$ python -q
>>> import numpy as np
>>> np.set_printoptions(precision=4, suppress=True, linewidth=140)
>>> def rnd(a):
...     return np.round(a, 4) + 0
... 
>>> E = np.loadtxt("layer1.csv", delimiter=",")
>>> E
array([[  3.,   0.,  16.,  33.,   0.],
       [  7.,  18.,  29.,  15.,   0.],
       [  0.,   0.,   0.,   0.,   0.],
       [ 23.,  84.,  17.,   0.,  64.],
       [  0.,   0.,   0.,   0.,   0.],
       [  0.,   0.,   0.,   0.,   0.],
       [  0.,  35.,   4.,   0.,   0.],
       [ 49.,  70.,  52., 115.,  31.],
       [  0.,   0.,   0.,   0.,   0.],
       [ 20.,   0.,   3.,  52.,  17.],
       [ 40., 107.,  57.,  76.,  23.],
       [ 29., 102.,  33.,  21.,  52.],
       [  0.,  19.,   0.,   0.,   0.],
       [ 14.,   0.,  13.,  66.,   0.],
       [  0.,   0.,   0.,   0.,   0.],
       [  0.,   0.,   0.,   0.,   0.],
       [ 29.,  46.,  41.,  69.,   0.],
       [  0.,   0.,   0.,   0.,   0.],
       [  0.,   0.,   0.,   0.,   0.],
       [  0.,   0.,   0.,   0.,   0.],
       [  0.,   0.,   0.,   0.,   0.],
       [ 46., 108.,  43.,  98.,  60.],
       [  0.,   0.,   0.,   0.,   0.],
       [ 30.,   0.,  14.,  88.,  20.],
       [  0.,   0.,   0.,   0.,   3.],
       [  1.,   0.,  10.,  15.,   0.],
       [ 21.,  54.,  16.,  31.,  35.],
       [  0.,   0.,   0.,   0.,   0.],
       [ 11.,  31.,  27.,  27.,   0.],
       [  0.,   0.,   0.,   0.,   0.],
       [ 34.,  64.,  15.,  78.,  64.],
       [ 32.,  46.,  32.,  98.,  11.],
       [ 18.,  84.,  14.,  16.,  47.],
       [  0.,   0.,   0.,   0.,   0.],
       [ 46.,  84.,  53., 118.,  24.],
       [ 12.,  16.,  27.,  48.,   0.],
       [ 12.,   0.,   0.,  30.,  39.],
       [  0.,  39.,   0.,   0.,  18.],
       [ 10.,  30.,   1.,   0.,  42.],
       [ 21.,  86.,  15.,  25.,  52.],
       [  0.,   0.,   0.,   0.,   0.],
       [ 46.,  66.,  25., 110.,  72.],
       [ 19.,   0.,  10.,  53.,   6.]])
>>> Xc = E - E.mean(axis=0)
>>> evecs = np.linalg.svd(Xc)[2][:3]
>>> A2 = Xc - Xc @ evecs.T @ evecs
>>> np.linalg.norm(A2, axis=1).round(6).argmax()
np.int64(1)
>>> vec = np.array([0, 0, 2, 1, 2])
>>> h = np.maximum(E @ vec, 0)
>>> np.maximum(E @ vec, 0) - np.maximum(-E @ vec, 0)
array([ 65.,  73.,   0., 162.,   0.,   0.,   8., 281.,   0.,  92., 236., 191.,   0.,  92.,   0.,   0., 151.,   0.,   0.,   0.,   0., 304.,
         0., 156.,   6.,  35., 133.,   0.,  81.,   0., 236., 184., 138.,   0., 272., 102., 108.,  36.,  86., 159.,   0., 304.,  85.])
>>> h
array([ 65.,  73.,   0., 162.,   0.,   0.,   8., 281.,   0.,  92., 236., 191.,   0.,  92.,   0.,   0., 151.,   0.,   0.,   0.,   0., 304.,
         0., 156.,   6.,  35., 133.,   0.,  81.,   0., 236., 184., 138.,   0., 272., 102., 108.,  36.,  86., 159.,   0., 304.,  85.])
>>> np.flatnonzero(h > 1e-9)
array([ 0,  1,  3,  6,  7,  9, 10, 11, 13, 16, 21, 23, 24, 25, 26, 28, 30, 31, 32, 34, 35, 36, 37, 38, 39, 41, 42])
>>> np.maximum(E @ (3 * vec), 0)
array([195., 219.,   0., 486.,   0.,   0.,  24., 843.,   0., 276., 708., 573.,   0., 276.,   0.,   0., 453.,   0.,   0.,   0.,   0., 912.,
         0., 468.,  18., 105., 399.,   0., 243.,   0., 708., 552., 414.,   0., 816., 306., 324., 108., 258., 477.,   0., 912., 255.])
>>> A2 = np.c_[E[:, :1] @ np.array([[0]]), np.array([-1, 1, 2, -3, -1, 3, 0, 0, 1, 2, 0, 0, -2, -2, 1, -2, 1, 2, -1, 1, 2, 0, 0, 3, -3, 2, 0, -3, 3, 2, -2, 0, 1, 1, 1, -3, -3, -1, -3, -2, 2, -3, 3])]
>>> A2
array([[ 0., -1.],
       [ 0.,  1.],
       [ 0.,  2.],
       [ 0., -3.],
       [ 0., -1.],
       [ 0.,  3.],
       [ 0.,  0.],
       [ 0.,  0.],
       [ 0.,  1.],
       [ 0.,  2.],
       [ 0.,  0.],
       [ 0.,  0.],
       [ 0., -2.],
       [ 0., -2.],
       [ 0.,  1.],
       [ 0., -2.],
       [ 0.,  1.],
       [ 0.,  2.],
       [ 0., -1.],
       [ 0.,  1.],
       [ 0.,  2.],
       [ 0.,  0.],
       [ 0.,  0.],
       [ 0.,  3.],
       [ 0., -3.],
       [ 0.,  2.],
       [ 0.,  0.],
       [ 0., -3.],
       [ 0.,  3.],
       [ 0.,  2.],
       [ 0., -2.],
       [ 0.,  0.],
       [ 0.,  1.],
       [ 0.,  1.],
       [ 0.,  1.],
       [ 0., -3.],
       [ 0., -3.],
       [ 0., -1.],
       [ 0., -3.],
       [ 0., -2.],
       [ 0.,  2.],
       [ 0., -3.],
       [ 0.,  3.]])
>>> rnd(np.linalg.norm(np.linalg.qr(E)[0].T @ A2, axis=0) ** 2 / ((A2 ** 2).sum(axis=0) + 1e-12))
array([0.    , 0.2634])
>>> np.linalg.matrix_rank(A2)
np.int64(1)
>>> rnd(np.linalg.lstsq(E, A2[:, 0])[0])
array([0., 0., 0., 0., 0.])
>>> rnd(np.linalg.norm(A2 - E @ np.linalg.lstsq(E, A2)[0], axis=0))
array([ 0.    , 10.8221])
